% ipython --no-banner

In [1]: import numpy as np

In [2]: np.set_printoptions(precision=2, suppress=True, linewidth=160, sign=" ")

In [3]: feats = np.loadtxt("mat.csv", delimiter=",")

In [4]: feats
Out[4]: 
array([[ 1.  ,  0.5 ,  0.25,  0.12],
       [ 0.5 ,  1.  ,  0.5 ,  0.25],
       [ 0.25,  0.5 ,  1.  ,  0.5 ],
       [ 0.12,  0.25,  0.5 ,  1.  ]])

In [5]: x0 = np.array([-1, -3, 2, -1])

In [6]: target = feats @ x0

In [7]: target
Out[7]: array([-2.12, -2.75, -0.25, -0.87])

In [8]: np.linalg.solve(feats, target + feats[:, 3])
Out[8]: array([-1., -3.,  2.,  0.])

In [9]: np.linalg.solve(feats, feats[:, 2])
Out[9]: array([ 0.,  0.,  1.,  0.])

In [10]: np.linalg.solve(feats.T, feats[3])
Out[10]: array([ 0.,  0.,  0.,  1.])

In [11]: Lm = np.linalg.cholesky(feats)

In [12]: np.linalg.eigvalsh(feats).min() > 0
Out[12]: np.True_

In [13]: feats / np.sqrt(np.outer(np.diag(feats), np.diag(feats)))
Out[13]: 
array([[ 1.  ,  0.5 ,  0.25,  0.12],
       [ 0.5 ,  1.  ,  0.5 ,  0.25],
       [ 0.25,  0.5 ,  1.  ,  0.5 ],
       [ 0.12,  0.25,  0.5 ,  1.  ]])

In [14]: Lm
Out[14]: 
array([[ 1.  ,  0.  ,  0.  ,  0.  ],
       [ 0.5 ,  0.87,  0.  ,  0.  ],
       [ 0.25,  0.43,  0.87,  0.  ],
       [ 0.12,  0.22,  0.43,  0.87]])

In [15]: M2 = np.array([[-2, 1], [1, -2]])

In [16]: M = np.kron(np.eye(2, dtype=int), M2)

In [17]: M
Out[17]: 
array([[-2,  1,  0,  0],
       [ 1, -2,  0,  0],
       [ 0,  0, -2,  1],
       [ 0,  0,  1, -2]])

In [18]: evals, vecs = np.linalg.eig(M)

In [19]: print(evals)
[-1. -3. -1. -3.]

In [20]: np.sort(np.linalg.eigvals(np.linalg.inv(M)))
Out[20]: array([-1.  , -1.  , -0.33, -0.33])

In [21]: np.prod(evals)
Out[21]: np.float64(9.0)

In [22]: rng = np.random.default_rng(37)

In [23]: lab = rng.permutation(4)

In [24]: M2 = M[:, lab] * rng.choice([-1, 1], 4)

In [25]: M2
Out[25]: 
array([[ 1,  2,  0,  0],
       [-2, -1,  0,  0],
       [ 0,  0,  2,  1],
       [ 0,  0, -1, -2]])

In [26]: U, _, VT = np.linalg.svd(M.T @ M2)

In [27]: np.round(np.linalg.lstsq(M, M2)[0], 2) + 0
Out[27]: 
array([[ 0., -1.,  0.,  0.],
       [ 1.,  0.,  0.,  0.],
       [ 0.,  0., -1.,  0.],
       [ 0.,  0.,  0.,  1.]])

In [28]: np.round(U @ VT, 2) + 0
Out[28]: 
array([[ 0., -1.,  0.,  0.],
       [ 1.,  0.,  0.,  0.],
       [ 0.,  0., -1.,  0.],
       [ 0.,  0.,  0.,  1.]])

In [29]: evals, vecs = np.linalg.eigh(M)

In [30]: np.linalg.eigvalsh(M @ M)
Out[30]: array([ 1.,  1.,  9.,  9.])

In [31]: x0 = np.array([-5, 6, -7, -9])

In [32]: target = M @ x0

In [33]: target
Out[33]: array([ 16, -17,   5,  11])

In [34]: print(np.linalg.solve(M, target + M[:, 1]))
[-5.  7. -7. -9.]

In [35]: np.linalg.solve(M, M[:, 0])
Out[35]: array([ 1., -0., -0., -0.])

In [36]: print(np.linalg.solve(M, 4 * target))
[-20.  24. -28. -36.]

In [37]: K = np.load("w.npy")

In [38]: print(K)
[[ 1  1  3  1  0]
 [ 1  1  1  3  1]
 [ 3  1  1  1  3]
 [ 1  3  1  1  1]
 [ 0  1  3  1  1]]

In [39]: np.all(np.linalg.eigvalsh(K) > 0)
Out[39]: np.False_

In [40]: round(float(np.linalg.norm(K[1] - K[4])), 2)
Out[40]: 3.0

In [41]: print(round(float(np.linalg.norm(K) ** 2 / np.linalg.norm(K, 2) ** 2), 2))
1.4

In [42]: round(np.linalg.norm(K, 1), 2), round(np.linalg.norm(K, np.inf), 2)
Out[42]: (np.float64(9.0), np.float64(9.0))

In [43]: round(float(np.linalg.norm(K, "nuc")), 2)
Out[43]: 15.54

In [44]: print(np.linalg.norm(K, axis=1))
[ 3.46  3.61  4.58  3.61  3.46]

In [45]: evals, vecs = np.linalg.eigh(K)

In [46]: np.linalg.svd(K, compute_uv=False)
Out[46]: array([ 7.12,  3.27,  2.15,  2.  ,  1.  ])

In [47]: np.abs(vecs[:, -1])
Out[47]: array([ 0.41,  0.43,  0.54,  0.43,  0.41])

In [48]: M2 = K[0, 0] * K[1:] - np.outer(K[1:, 0], K[0])

In [49]: M2
Out[49]: 
array([[ 0,  0, -2,  2,  1],
       [ 0, -2, -8, -2,  3],
       [ 0,  2, -2,  0,  1],
       [ 0,  1,  3,  1,  1]])

In [50]: K[:, 0] / K[0, 0]
Out[50]: array([ 1.,  1.,  3.,  1.,  0.])

In [51]: np.linalg.matrix_rank(M2), np.linalg.matrix_rank(K)
Out[51]: (np.int64(4), np.int64(5))

In [52]: m1 = np.load("m.npy")

In [53]: m1
Out[53]: 
array([[   4,    1,    5,    9],
       [  10,    6,   13,   11],
       [  17,   13,   19,   14],
       [  23,   13,   23,   16],
       [  32,   16,   30,   22],
       [  33,   19,   34,   27],
       [  33,   20,   35,   34],
       [  37,   20,   39,   35],
       [  39,   29,   44,   39],
       [  44,   37,   48,   43],
       [  48,   39,   51,   43],
       [  53,   40,   51,   51],
       [  56,   46,   58,   52],
       [  60,   51,   60,   54],
       [  69,   51,   69,   61],
       [  78,   58,   69,   69],
       [  84,   67,   69,   71],
       [  87,   75,   71,   79],
       [  87,   80,   71,   87],
       [  88,   81,   78,   96],
       [  89,   85,   81,  102],
       [  89,   88,   85,  103],
       [  98,   94,   94,  107],
       [ 100,   95,   94,  113],
       [ 108,  102,  101,  119]])

In [54]: M2 = np.c_[m1[:, :2] @ np.array([[-4, -3], [0, -8]]), np.array([1, -1, -1, -2, 2, -2, 2, 2, 2, 1, 1, -1, 0, 1, -2, -1, -2, -1, 1, -2, 2, -1, -2, 0, 2])]

In [55]: print(M2)
[[  -16   -20     1]
 [  -40   -78    -1]
 [  -68  -155    -1]
 [  -92  -173    -2]
 [ -128  -224     2]
 [ -132  -251    -2]
 [ -132  -259     2]
 [ -148  -271     2]
 [ -156  -349     2]
 [ -176  -428     1]
 [ -192  -456     1]
 [ -212  -479    -1]
 [ -224  -536     0]
 [ -240  -588     1]
 [ -276  -615    -2]
 [ -312  -698    -1]
 [ -336  -788    -2]
 [ -348  -861    -1]
 [ -348  -901     1]
 [ -352  -912    -2]
 [ -356  -947     2]
 [ -356  -971    -1]
 [ -392 -1046    -2]
 [ -400 -1060     0]
 [ -432 -1140     2]]

In [56]: np.linalg.matrix_rank(np.c_[m1, M2])
Out[56]: np.int64(5)

In [57]: print(np.round(np.linalg.norm(M2 - m1 @ np.linalg.lstsq(m1, M2)[0], axis=0), 2) + 0)
[ 0.    0.    7.14]

In [58]: M2 = m1 / np.sqrt((m1 ** 2).mean(axis=1, keepdims=True))

In [59]: M2[18]
Out[59]: array([ 1.07,  0.98,  0.87,  1.07])

In [60]: np.linalg.matrix_rank(m1 - m1.mean(axis=1, keepdims=True))
Out[60]: np.int64(3)

In [61]: print(np.linalg.norm(M2, axis=1))
[ 2.  2.  2.  2.  2.  2.  2.  2.  2.  2.  2.  2.  2.  2.  2.  2.  2.  2.  2.  2.  2.  2.  2.  2.  2.]

In [62]: cen = m1 - m1.mean(axis=0)

In [63]: vecs = np.linalg.svd(cen)[2][:1]

In [64]: M2 = cen - cen @ vecs.T @ vecs

In [65]: np.round(np.linalg.norm(M2) / np.linalg.norm(cen), 2)
Out[65]: np.float64(0.11)

In [66]: np.linalg.norm(M2, axis=1).round(6).argmax()
Out[66]: np.int64(0)

In [67]: F = np.load("arr.npy")

In [68]: F
Out[68]: 
array([[-0.57, -1.71,  1.14,  1.33, -0.57],
       [ 0.45,  1.35, -0.9 , -1.05,  0.45],
       [-0.03, -0.09,  0.06,  0.07, -0.03],
       [-0.42, -1.26,  0.84,  0.98, -0.42],
       [-0.09, -0.27,  0.18,  0.21, -0.09]])

In [69]: [round(float(x), 2) for x in np.linalg.svd(F, compute_uv=False)[:3]]
Out[69]: [3.82, 0.0, 0.0]

In [70]: J = np.load("dump.npy")

In [71]: J
Out[71]: 
array([[-0.6, -0.8,  0.7, -2. ,  0.5],
       [ 0.5,  0.6,  0.2, -5. , -0.5]])

In [72]: gram = J.T @ J

In [73]: print(np.linalg.svd(J, compute_uv=False) ** 2)
[ 29.41   2.23]

In [74]: np.round(np.linalg.eigvalsh(gram)[::-1], 2) + 0
Out[74]: array([ 29.41,   2.23,   0.  ,   0.  ,   0.  ])

In [75]: (J @ J.T).shape
Out[75]: (2, 2)

In [76]: np.linalg.matrix_rank(gram)
Out[76]: np.int64(2)

In [77]: f = np.array([7, 2])

In [78]: np.convolve(J[1], f)
Out[78]: array([  3.5,   5.2,   2.6, -34.6, -13.5,  -1. ])

In [79]: np.correlate(J[1], J[0], "full")
Out[79]: array([ 0.25, -0.7 , -0.75, -2.88,  9.11, -3.02,  3.53,  3.4 ,  0.3 ])

In [80]: np.polyval(f, J[1])
Out[80]: array([  5.5,   6.2,   3.4, -33. ,  -1.5])

In [81]: X = np.array([[3, 1, 3, 6, 2, 6],
    ...:     [2, 0, 3, 4, 0, 6],
    ...:     [1, 3, 0, 2, 6, 0],
    ...:     [6, 2, 6, 6, 2, 6],
    ...:     [4, 0, 6, 4, 0, 6],
    ...:     [2, 6, 0, 2, 6, 0]])

In [82]: X
Out[82]: 
array([[ 3,  1,  3,  6,  2,  6],
       [ 2,  0,  3,  4,  0,  6],
       [ 1,  3,  0,  2,  6,  0],
       [ 6,  2,  6,  6,  2,  6],
       [ 4,  0,  6,  4,  0,  6],
       [ 2,  6,  0,  2,  6,  0]])

In [83]: np.allclose(M, M.T)
Out[83]: True

In [84]: (M - M.T) / 2
Out[84]: 
array([[ 0.,  0.,  0.,  0.],
       [ 0.,  0.,  0.,  0.],
       [ 0.,  0.,  0.,  0.],
       [ 0.,  0.,  0.,  0.]])

In [85]: np.round(np.abs(np.linalg.eigvals(M)).max(), 2)
Out[85]: np.float64(3.0)

In [86]: round(np.linalg.det(M), 2)
Out[86]: np.float64(9.0)

In [87]: np.sort(np.abs(np.linalg.eigvals(M)))
Out[87]: array([ 1.,  1.,  3.,  3.])

In [88]: print(np.trace(M))
-8

In [89]: M @ M
Out[89]: 
array([[ 5, -4,  0,  0],
       [-4,  5,  0,  0],
       [ 0,  0,  5, -4],
       [ 0,  0, -4,  5]])

In [90]: X.reshape(-1, 2)
Out[90]: 
array([[ 3,  1],
       [ 3,  6],
       [ 2,  6],
       [ 2,  0],
       [ 3,  4],
       [ 0,  6],
       [ 1,  3],
       [ 0,  2],
       [ 6,  0],
       [ 6,  2],
       [ 6,  6],
       [ 2,  6],
       [ 4,  0],
       [ 6,  4],
       [ 0,  6],
       [ 2,  6],
       [ 0,  2],
       [ 6,  0]])

In [91]: X.ravel(order="F")
Out[91]: array([ 3,  2,  1,  6,  4,  2,  1,  0,  3,  2,  0,  6,  3,  3,  0,  6,  6,  0,  6,  4,  2,  6,  4,  2,  2,  0,  6,  2,  0,  6,  6,  6,  0,  6,  6,  0])

In [92]: T = X.reshape(6, 2, -1)

In [93]: T.sum(axis=1)
Out[93]: 
array([[  9,   3,   9],
       [  6,   0,   9],
       [  3,   9,   0],
       [ 12,   4,  12],
       [  8,   0,  12],
       [  4,  12,   0]])

In [94]: T[:, 0]
Out[94]: 
array([[ 3,  1,  3],
       [ 2,  0,  3],
       [ 1,  3,  0],
       [ 6,  2,  6],
       [ 4,  0,  6],
       [ 2,  6,  0]])

In [95]: x0 = np.array([6, 6, 5, 2, 4, 4])

In [96]: target = X @ x0

In [97]: target
Out[97]: array([  83,   59,   52,  122,   86,   76])

In [98]: print(np.linalg.solve(X, target))
[ 6.  6.  5.  2.  4.  4.]

In [99]: np.linalg.solve(X, X[:, 1])
Out[99]: array([ 0.,  1.,  0.,  0.,  0.,  0.])

In [100]: f = np.array([1, -2, -2, -1, -1, 0])

In [101]: M2 = X + np.outer(f, np.eye(6)[1])

In [102]: np.linalg.matrix_rank(np.linalg.inv(M2) - np.linalg.inv(X), tol=1e-8)
Out[102]: np.int64(1)

In [103]: M2
Out[103]: 
array([[ 3.,  2.,  3.,  6.,  2.,  6.],
       [ 2., -2.,  3.,  4.,  0.,  6.],
       [ 1.,  1.,  0.,  2.,  6.,  0.],
       [ 6.,  1.,  6.,  6.,  2.,  6.],
       [ 4., -1.,  6.,  4.,  0.,  6.],
       [ 2.,  6.,  0.,  2.,  6.,  0.]])

In [104]: M2 = np.array([[0, 1, 1], [4, 0, 5], [2, 0, 1]])

In [105]: E = np.triu(M2)

In [106]: E
Out[106]: 
array([[ 0,  1,  1],
       [ 0,  0,  5],
       [ 0,  0,  1]])

In [107]: rank = np.linalg.matrix_rank(E)

In [108]: rank
Out[108]: np.int64(2)

In [109]: ns = np.linalg.svd(E)[2][rank:].T

In [110]: np.linalg.matrix_rank(E.T @ E), np.linalg.matrix_rank(E @ E.T)
Out[110]: (np.int64(2), np.int64(2))

In [111]: np.allclose(E @ ns, 0)
Out[111]: True

In [112]: print(ns.shape)
(3, 1)

In [113]: E @ ns
Out[113]: 
array([[ 0.],
       [ 0.],
       [ 0.]])

In [114]: np.linalg.matrix_rank(E, rtol=0.1)
Out[114]: np.int64(2)

In [115]: np.argsort(-np.linalg.norm(E, axis=0).round(6), kind="stable")[:3]
Out[115]: array([ 2,  1,  0])

In [116]: [round(float(x), 2) for x in np.linalg.svd(E, compute_uv=False)[:3]]
Out[116]: [5.2, 0.98, 0.0]
